In [1]: import numpy as np

In [2]: np.set_printoptions(suppress=True, linewidth=200)

In [3]: cent = np.array([[-1, -1, 3, -3, 2, 1]])

In [4]: rng = np.random.default_rng(275)

In [5]: mat = rng.normal(size=(51, 1)) @ cent + np.array([6, 4, -7, 0, 8, -3])

In [6]: print(mat.round(4))
[[  6.7216   4.7216  -9.1649   2.1649   6.5568  -3.7216]
 [  4.5876   2.5876  -2.7629  -4.2371  10.8247  -1.5876]
 [  5.6662   3.6662  -5.9987  -1.0013   8.6675  -2.6662]
 [  6.4759   4.4759  -8.4277   1.4277   7.0482  -3.4759]
 [  5.9106   3.9106  -6.7317  -0.2683   8.1789  -2.9106]
 [  6.4149   4.4149  -8.2448   1.2448   7.1701  -3.4149]
 [  6.7091   4.7091  -9.1273   2.1273   6.5818  -3.7091]
 [  5.6448   3.6448  -5.9343  -1.0657   8.7105  -2.6448]
 [  5.3661   3.3661  -5.0984  -1.9016   9.2677  -2.3661]
 [  5.0993   3.0993  -4.2979  -2.7021   9.8014  -2.0993]
 [  5.5348   3.5348  -5.6045  -1.3955   8.9303  -2.5348]
 [  2.6601   0.6601   3.0196 -10.0196  14.6797   0.3399]
 [  4.6363   2.6363  -2.9088  -4.0912  10.7274  -1.6363]
 [  6.0701   4.0701  -7.2104   0.2104   7.8597  -3.0701]
 [  5.481    3.481   -5.443   -1.557    9.038   -2.481 ]
 [  5.9126   3.9126  -6.7378  -0.2622   8.1748  -2.9126]
 [  5.6007   3.6007  -5.8022  -1.1978   8.7985  -2.6007]
 [  7.7996   5.7996 -12.3988   5.3988   4.4008  -4.7996]
 [  5.0225   3.0225  -4.0676  -2.9324   9.9549  -2.0225]
 [  6.0579   4.0579  -7.1736   0.1736   7.8843  -3.0579]
 [  5.6583   3.6583  -5.9748  -1.0252   8.6835  -2.6583]
 [  6.0098   4.0098  -7.0293   0.0293   7.9805  -3.0098]
 [  7.1988   5.1988 -10.5964   3.5964   5.6024  -4.1988]
 [  5.165    3.165   -4.495   -2.505    9.67    -2.165 ]
 [  5.1643   3.1643  -4.4928  -2.5072   9.6715  -2.1643]
 [  5.3677   3.3677  -5.1032  -1.8968   9.2645  -2.3677]
 [  6.2013   4.2013  -7.6038   0.6038   7.5975  -3.2013]
 [  5.7702   3.7702  -6.3107  -0.6893   8.4595  -2.7702]
 [  6.3042   4.3042  -7.9125   0.9125   7.3916  -3.3042]
 [  6.2256   4.2256  -7.6768   0.6768   7.5488  -3.2256]
 [  7.3713   5.3713 -11.1138   4.1138   5.2574  -4.3713]
 [  6.0862   4.0862  -7.2586   0.2586   7.8276  -3.0862]
 [  5.9072   3.9072  -6.7217  -0.2783   8.1856  -2.9072]
 [  5.5693   3.5693  -5.708   -1.292    8.8613  -2.5693]
 [  5.8684   3.8684  -6.6053  -0.3947   8.2631  -2.8684]
 [  4.3388   2.3388  -2.0165  -4.9835  11.3223  -1.3388]
 [  7.0124   5.0124 -10.0373   3.0373   5.9751  -4.0124]
 [  6.9421   4.9421  -9.8264   2.8264   6.1158  -3.9421]
 [  6.4039   4.4039  -8.2116   1.2116   7.1923  -3.4039]
 [  7.0968   5.0968 -10.2903   3.2903   5.8065  -4.0968]
 [  6.6884   4.6884  -9.0652   2.0652   6.6232  -3.6884]
 [  6.1421   4.1421  -7.4264   0.4264   7.7157  -3.1421]
 [  5.3152   3.3152  -4.9457  -2.0543   9.3695  -2.3152]
 [  7.477    5.477  -11.4309   4.4309   5.0461  -4.477 ]
 [  5.5284   3.5284  -5.5852  -1.4148   8.9432  -2.5284]
 [  5.6125   3.6125  -5.8374  -1.1626   8.7751  -2.6125]
 [  6.7296   4.7296  -9.1888   2.1888   6.5408  -3.7296]
 [  5.2011   3.2011  -4.6033  -2.3967   9.5978  -2.2011]
 [  5.5178   3.5178  -5.5535  -1.4465   8.9643  -2.5178]
 [  5.6111   3.6111  -5.8332  -1.1668   8.7779  -2.6111]
 [  7.6407   5.6407 -11.9222   4.9222   4.7186  -4.6407]]

In [7]: M2 = mat / np.sqrt((mat ** 2).mean(axis=1, keepdims=True))

In [8]: print(np.linalg.matrix_rank(mat - mat.mean(axis=1, keepdims=True)))
2

In [9]: print(np.linalg.matrix_rank(M2) == np.linalg.matrix_rank(mat))
True

In [10]: print(M2[6].round(4))
[ 1.1284  0.792  -1.5351  0.3578  1.107  -0.6238]
